$ python3 -q
>>> import numpy as np
>>> from numpy import linalg as LA
>>> np.set_printoptions(precision=1, suppress=True, linewidth=120)
>>> sv = 3 * 0.5 ** np.arange(4)
>>> rng = np.random.default_rng(32)
>>> X = rng.normal(size=(14, 4)) * rng.permutation(sv)
>>> X.round(1) + 0
array([[ 0.3,  2.3,  0. ,  1. ],
       [-0.2, -5.5,  1.3,  0.7],
       [-0.8, -3.2, -0.5,  0.5],
       [ 0.5,  0.9, -0.3,  0.7],
       [-0.1,  0.5, -0.5, -1.8],
       [ 0.5, -1. ,  0.1, -0.9],
       [-0.2, -1.1,  0.5,  1.8],
       [ 0.2, -1.7,  2.1,  1.3],
       [ 0.4, -1.6, -0.2,  0.9],
       [-0.7, -2.3,  0.3,  3.6],
       [ 0.2, -3.1, -0.9,  1.5],
       [-0.3, -1. ,  1.5,  0.1],
       [-0.1, -2.3,  1. ,  2. ],
       [-0.3, -4.2, -0.1,  2.1]])
>>> C = X[[9, 0]].astype(float)
>>> for _ in range(5):
...     z = LA.norm(X[:, None] - C, axis=-1).argmin(axis=1)
...     C = np.array([X[z == j].mean(axis=0) for j in range(2)])
... 
>>> z
array([1, 0, 0, 1, 1, 1, 0, 0, 0, 0, 0, 1, 0, 0])
>>> np.bincount(z)
array([9, 5])
>>> C
array([[-0.2, -2.8,  0.4,  1.6],
       [ 0.2,  0.3,  0.1, -0.2]])
>>> C[1] - C[0]
array([ 0.4,  3.1, -0.2, -1.8])
>>> proj = X @ LA.solve(X.T @ X, X.T)
>>> np.round(LA.eigvalsh(proj), 1) + 0
array([0., 0., 0., 0., 0., 0., 0., 0., 0., 0., 1., 1., 1., 1.])
>>> np.trace(proj)
np.float64(4.0)
>>> LA.matrix_rank(np.eye(14) - proj)
np.int64(10)
>>> z = X[:, 1] > np.median(X[:, 1])
>>> r0 = X[z].mean(axis=0) - X[~z].mean(axis=0)
>>> (((X - X.mean(axis=0)) @ r0 > 0) == z).mean()
np.float64(1.0)
>>> np.argsort(-np.abs(r0).round(6), kind="stable")
array([1, 3, 0, 2])
>>> z.astype(int)
array([1, 0, 0, 1, 1, 1, 1, 0, 1, 0, 0, 1, 0, 0])
